% python3 -q
>>> import numpy as np
>>> from numpy import linalg as LA
>>> np.set_printoptions(precision=2, suppress=True, linewidth=200, floatmode="fixed")
>>> J = np.load("layer17.npy")
>>> J
array([[ 0,  2,  1,  0],
       [ 0,  0,  0, -1],
       [ 0, -1,  2,  0],
       [ 0,  0,  2,  1],
       [ 0,  0, -1,  0],
       [-2,  0,  0,  2],
       [ 2,  0,  0,  0]])
>>> O, R = LA.qr(J)
>>> np.allclose(R.T @ R, J.T @ J)
True
>>> np.round(abs(R[0, 0]), 2), round(LA.norm(J[:, 0]), 2)
(np.float64(2.83), np.float64(2.83))
>>> np.round(O.T @ O, 2) + 0
array([[1.00, 0.00, 0.00, 0.00],
       [0.00, 1.00, 0.00, 0.00],
       [0.00, 0.00, 1.00, 0.00],
       [0.00, 0.00, 0.00, 1.00]])
>>> R.round(2) + 0
array([[-2.83,  0.00,  0.00,  1.41],
       [ 0.00, -2.24,  0.00,  0.00],
       [ 0.00,  0.00, -3.16, -0.63],
       [ 0.00,  0.00,  0.00, -1.90]])
>>> O.shape, R.shape
((7, 4), (4, 4))
>>> print(np.abs(np.diag(R)))
[2.83 2.24 3.16 1.90]
>>> O.round(2) + 0
array([[ 0.00, -0.89, -0.32,  0.11],
       [ 0.00,  0.00,  0.00,  0.53],
       [ 0.00,  0.45, -0.63,  0.21],
       [ 0.00,  0.00, -0.63, -0.32],
       [ 0.00,  0.00,  0.32, -0.11],
       [ 0.71,  0.00,  0.00, -0.53],
       [-0.71,  0.00,  0.00, -0.53]])
>>> rng = np.random.default_rng(8865)
>>> M2 = J + rng.integers(-2, 3, (7, 3)) @ rng.integers(-2, 3, (3, 4))
>>> M2
array([[ 4,  3, -3,  4],
       [ 4,  2,  4,  7],
       [ 1, -3, -2, -2],
       [ 1,  2,  0,  3],
       [ 3,  1, -2,  4],
       [-5,  2, -5, -2],
       [-2,  2, -2, -4]])
>>> M2 - J
array([[ 4,  1, -4,  4],
       [ 4,  2,  4,  8],
       [ 1, -2, -4, -2],
       [ 1,  2, -2,  2],
       [ 3,  1, -1,  4],
       [-3,  2, -5, -4],
       [-4,  2, -2, -4]])
>>> np.abs(M2 - J).sum(axis=1)
array([13, 18,  9,  7,  9, 14, 12])
>>> K = np.load("a.npy")
>>> K
array([[ 3,  4],
       [ 5,  6],
       [ 7,  8],
       [ 9, 10],
       [11, 12]])
>>> O = K.astype(float).copy()
>>> for j in range(2):
...     O[:, j] -= O[:, :j] @ (O[:, :j].T @ O[:, j])
...     O[:, j] /= LA.norm(O[:, j])
... 
>>> np.round(O.T @ O, 2) + 0
array([[1.00, 0.00],
       [0.00, 1.00]])
>>> O
array([[ 0.18,  0.75],
       [ 0.30,  0.46],
       [ 0.41,  0.17],
       [ 0.53, -0.13],
       [ 0.65, -0.42]])
>>> M2 = O + rng.integers(-2, 3, (5, 1)) @ rng.integers(-2, 3, (1, 2))
>>> M2
array([[ 1.18, -0.25],
       [ 0.30,  0.46],
       [ 0.41,  0.17],
       [-0.47,  0.87],
       [ 1.65, -1.42]])
>>> M2 - O
array([[ 1.00, -1.00],
       [ 0.00,  0.00],
       [ 0.00,  0.00],
       [-1.00,  1.00],
       [ 1.00, -1.00]])
>>> LA.matrix_rank(M2 - O, tol=1e-8)
np.int64(1)
>>> np.round(LA.svd(M2 - O, compute_uv=False), 2) + 0
array([2.45, 0.00])
>>> mat = np.loadtxt("out9.csv", delimiter=",")
>>> mat
array([[ 4.00, -3.00,  0.00,  0.00,  0.00,  3.00],
       [ 0.00, -2.00,  0.00,  0.00,  0.00, -5.00],
       [ 0.00,  0.00,  1.00, -4.00,  0.00,  0.00],
       [ 0.00,  0.00,  2.00, -2.00,  0.00,  0.00],
       [ 0.00,  0.00,  0.00,  0.00, -5.00,  0.00],
       [ 3.00, -5.00,  0.00,  0.00,  0.00, -1.00]])
>>> idx = rng.permutation(6)
>>> idx
array([0, 1, 5, 3, 2, 4])
>>> M2 = mat[idx][:, idx]
>>> np.sort(np.abs(LA.eigvals(M2)))
array([0.66, 2.45, 2.45, 5.00, 6.48, 6.82])
>>> print(round(LA.det(M2), 2), np.round(LA.det(mat[idx]), 2))
870.0 870.0
>>> arr = np.load("case2.npy")
>>> print(arr)
[[0.27 0.00 0.18 0.27 0.09 0.18]
 [0.08 0.33 0.08 0.17 0.25 0.08]
 [0.20 0.10 0.20 0.00 0.20 0.30]
 [0.12 0.12 0.00 0.38 0.25 0.12]
 [0.20 0.20 0.00 0.20 0.20 0.20]
 [0.08 0.17 0.08 0.17 0.25 0.25]]
>>> vec = np.array([0, 3, 2, 0, 2, 1])
>>> y = arr @ vec
>>> beta, lr = np.zeros(6), 1 / LA.norm(arr, 2) ** 2
>>> for i in range(5):
...     beta -= lr * arr.T @ (arr @ beta - y)
...     if i % 1 == 0: print(i, round(LA.norm(arr @ beta - y), 2))
... 
0 0.76
1 0.69
2 0.63
3 0.58
4 0.53
>>> np.round(LA.cond(arr), 2)
np.float64(28.78)
>>> M2 = np.array([[-3, -2], [7, 7], [4, -6], [4, 7], [6, -4], [6, -5]])
>>> np.einsum("ij->j", arr)
array([0.96, 0.92, 0.55, 1.18, 1.24, 1.14])
>>> np.vstack([arr, M2.T]).shape
(8, 6)
>>> np.einsum("ik,kj->ij", arr, M2)
array([[ 2.64, -1.00],
       [ 5.08,  1.42],
       [ 3.90, -3.20],
       [ 4.25,  1.62],
       [ 4.00,  0.60],
       [ 4.92, -0.58]])
>>> M2.T @ arr.T
array([[ 2.64,  5.08,  3.90,  4.25,  4.00,  4.92],
       [-1.00,  1.42, -3.20,  1.62,  0.60, -0.58]])
>>> LA.matrix_rank(np.vstack([arr, M2.T]))
np.int64(6)
>>> LA.matrix_rank(arr @ M2)
np.int64(2)
>>> np.einsum("ij,ij->i", arr, arr)
array([0.22, 0.22, 0.22, 0.25, 0.20, 0.19])
>>> idx = rng.permutation(6)
>>> M2 = arr[:, idx] * rng.choice([-1, 1], 6)
>>> print(M2)
[[-0.00  0.18 -0.09  0.27  0.18  0.27]
 [-0.33  0.08 -0.25  0.08  0.08  0.17]
 [-0.10  0.20 -0.20  0.20  0.30  0.00]
 [-0.12  0.00 -0.25  0.12  0.12  0.38]
 [-0.20  0.00 -0.20  0.20  0.20  0.20]
 [-0.17  0.08 -0.25  0.08  0.25  0.17]]
>>> U, _, VT = LA.svd(arr.T @ M2)
>>> np.round(LA.lstsq(arr, M2)[0], 2) + 0
array([[ 0.00,  0.00,  0.00,  1.00,  0.00,  0.00],
       [-1.00,  0.00,  0.00,  0.00,  0.00,  0.00],
       [ 0.00,  1.00,  0.00,  0.00,  0.00,  0.00],
       [ 0.00,  0.00,  0.00,  0.00,  0.00,  1.00],
       [ 0.00,  0.00, -1.00,  0.00,  0.00,  0.00],
       [ 0.00,  0.00,  0.00,  0.00,  1.00,  0.00]])
>>> X = np.load("sample0.npy")
>>> print(X)
[[-0.30 -1.18  1.28 -0.31  0.50 -1.05]
 [-1.43 -7.14  2.11 -2.08  1.43  2.31]
 [ 3.01  4.43  1.39  0.81 -2.93  0.67]
 [ 1.52  2.23  0.37 -0.29 -1.56 -2.98]
 [ 0.39  1.36 -1.82 -0.23 -0.71 -1.32]
 [-1.03 -0.48 -0.90  0.39  1.03  0.76]
 [ 0.25  0.39  1.00  0.83 -0.05  2.87]]
>>> # null space of dimension 2
>>> print(np.argsort(-LA.norm(X, axis=0).round(6), kind="stable")[:3])
[1 5 4]
>>> LA.matrix_rank(X, rtol=0.1)
np.int64(4)
>>> u = np.array([2, -2])
>>> np.cross(X[3, :3], X[1, :3])
array([ 7.35, -3.74, -7.66])
>>> np.correlate(X[3], X[1], "full")
array([  3.51,   7.32,   0.88,  -1.57, -10.94, -25.83,  -7.46,   4.45,   5.27,  23.51,   4.26])
>>> U, sigma, VT = LA.svd(X)
>>> print(sigma.round(2) + 0)
[10.59  4.97  3.87  1.63  0.00  0.00]
>>> np.argmax(sigma[:-1] / (sigma[1:] + 1e-6)) + 1
np.int64(4)
>>> M2 = U[:, :4] @ np.diag(sigma[:4]) @ VT[:4]
>>> np.round(LA.norm(X - M2) / LA.norm(X), 2)
np.float64(0.0)
>>> LA.matrix_rank(M2)
np.int64(4)
>>> C2 = X.T @ X
>>> (X @ X.T).shape
(7, 7)
>>> LA.matrix_rank(C2)
np.int64(4)
>>> X @ LA.pinv(X) @ X
array([[-0.30, -1.18,  1.28, -0.31,  0.50, -1.05],
       [-1.43, -7.14,  2.11, -2.08,  1.43,  2.31],
       [ 3.01,  4.43,  1.39,  0.81, -2.93,  0.67],
       [ 1.52,  2.23,  0.37, -0.29, -1.56, -2.98],
       [ 0.39,  1.36, -1.82, -0.23, -0.71, -1.32],
       [-1.03, -0.48, -0.90,  0.39,  1.03,  0.76],
       [ 0.25,  0.39,  1.00,  0.83, -0.05,  2.87]])
>>> np.abs(np.diag(LA.qr(X)[1])) > 1e-9
array([ True,  True,  True,  True, False, False])
>>> np.allclose(X[:-1].T @ LA.lstsq(X[:-1].T, X[-1])[0], X[-1])
True
>>> A = np.load("block13.npy")
>>> A
array([[0, 1, 0, 0, 0],
       [0, 0, 0, 0, 1],
       [1, 0, 0, 0, 0],
       [0, 0, 1, 0, 0],
       [0, 0, 0, 1, 0]])
>>> # orthonormal columns
>>> vec = np.array([2, 2, -1, -1, 2])
>>> print(A.T @ (A @ vec))
[ 2  2 -1 -1  2]
>>> np.sort(np.abs(np.degrees(np.angle(LA.eigvals(A)))))
array([  0.00,  72.00,  72.00, 144.00, 144.00])
>>> round(float(LA.det(A)), 2)
1.0
>>> np.abs(LA.eigvals(A))
array([1.00, 1.00, 1.00, 1.00, 1.00])
>>> t = np.radians(135)
>>> R = np.eye(5)
>>> R[1, 1] = R[2, 2] = np.cos(t)
>>> R[1, 2], R[2, 1] = -np.sin(t), np.sin(t)
>>> R
array([[ 1.00,  0.00,  0.00,  0.00,  0.00],
       [ 0.00, -0.71, -0.71,  0.00,  0.00],
       [ 0.00,  0.71, -0.71,  0.00,  0.00],
       [ 0.00,  0.00,  0.00,  1.00,  0.00],
       [ 0.00,  0.00,  0.00,  0.00,  1.00]])
>>> M2 = A @ R.T
>>> np.allclose(LA.norm(A, axis=1), LA.norm(M2, axis=1))
True
>>> W2 = np.array([[-0.7, -0.8, -0.6], [-0.2, 0.0, 0.3]])
>>> feats = np.array([[1, 5],
...     [-4, 4],
...     [-2, 4],
...     [3, 5],
...     [-4, 0],
...     [4, 3],
...     [-3, 0],
...     [3, 0],
...     [3, -5],
...     [2, -4],
...     [-2, 1],
...     [-2, -5],
...     [3, -3],
...     [-3, 1],
...     [-5, -3],
...     [3, 4],
...     [-4, 5],
...     [-1, 4],
...     [3, -3],
...     [-1, 4],
...     [-3, 1],
...     [1, 2],
...     [-4, -2],
...     [4, -4],
...     [-4, 3]]) @ W2 + 0.1 * rng.normal(size=(25, 3))
>>> feats
array([[-1.48, -0.75,  0.77],
       [ 2.01,  3.20,  3.45],
       [ 0.54,  1.72,  2.32],
       [-3.25, -2.38, -0.34],
       [ 2.77,  3.28,  2.38],
       [-3.36, -3.30, -1.28],
       [ 2.15,  2.41,  1.63],
       [-2.04, -2.27, -1.75],
       [-1.08, -2.54, -3.31],
       [-0.60, -1.68, -2.35],
       [ 1.19,  1.77,  1.61],
       [ 2.36,  1.68, -0.36],
       [-1.34, -2.39, -2.68],
       [ 2.02,  2.51,  2.07],
       [ 4.01,  4.30,  2.02],
       [-2.81, -2.37, -0.46],
       [ 1.69,  3.05,  3.89],
       [ 0.04,  0.81,  1.54],
       [-1.41, -2.43, -2.68],
       [-0.01,  0.93,  1.72],
       [ 1.81,  2.35,  2.08],
       [-1.06, -0.91, -0.10],
       [ 3.22,  3.38,  1.63],
       [-2.00, -3.18, -3.63],
       [ 2.00,  3.20,  3.48]])
>>> M2 = feats + rng.integers(-2, 3, (25, 2)) @ rng.integers(-2, 3, (2, 3))
>>> print(M2)
[[-1.48  3.25  0.77]
 [-1.99  3.20  1.45]
 [ 2.54  1.72  3.32]
 [-7.25 -2.38 -2.34]
 [ 0.77  7.28  1.38]
 [-1.36 -5.30 -0.28]
 [ 6.15  2.41  3.63]
 [-6.04 -2.27 -3.75]
 [-5.08 -2.54 -5.31]
 [ 3.40 -5.68 -0.35]
 [-0.81 -0.23  0.61]
 [ 4.36  3.68  0.64]
 [ 2.66 -6.39 -0.68]
 [-1.98 -1.49  0.07]
 [ 4.01  4.30  2.02]
 [ 1.19 -4.37  1.54]
 [ 5.69  1.05  5.89]
 [ 0.04  2.81  1.54]
 [-1.41 -4.43 -2.68]
 [-2.01 -1.07  0.72]
 [ 1.81  2.35  2.08]
 [-3.06 -2.91 -1.10]
 [ 7.22  1.38  3.63]
 [-4.00 -1.18 -4.63]
 [ 4.00  5.20  4.48]]
>>> print(np.abs(M2 - feats).sum(axis=1))
[ 4.00  6.00  3.00  6.00  7.00  5.00  6.00  6.00  6.00 10.00  5.00  5.00 10.00 10.00  0.00  8.00  8.00  2.00  2.00  5.00  0.00  5.00  8.00  5.00  5.00]
>>> np.round(LA.svd(M2 - feats, compute_uv=False), 2) + 0
array([16.61, 10.82,  0.00])
>>> M = np.loadtxt("dump.csv", delimiter=",")
>>> M
array([[ 4.00, -4.00,  2.00,  4.00, -5.00,  2.00,  1.00],
       [ 3.00,  4.00, -3.00, -4.00,  5.00,  0.00, -1.00],
       [-2.00,  5.00, -1.00,  4.00,  5.00,  4.00,  0.00],
       [-5.00, -4.00,  1.00,  4.00, -5.00, -2.00, -1.00],
       [ 3.00,  5.00, -3.00,  2.00, -1.00,  0.00, -3.00],
       [ 0.00, -5.00,  5.00, -3.00, -3.00,  5.00, -3.00]])
>>> C2 = M.T @ M
>>> np.diag(C2)
array([ 63.00, 123.00,  49.00,  77.00, 110.00,  49.00,  21.00])
>>> np.trace(C2), (M ** 2).sum()
(np.float64(492.0), np.float64(492.0))
>>> (M @ M.T).shape
(6, 6)
>>> print(LA.svd(M, compute_uv=False) ** 2)
[253.01  91.81  63.47  57.23  25.13   1.35]
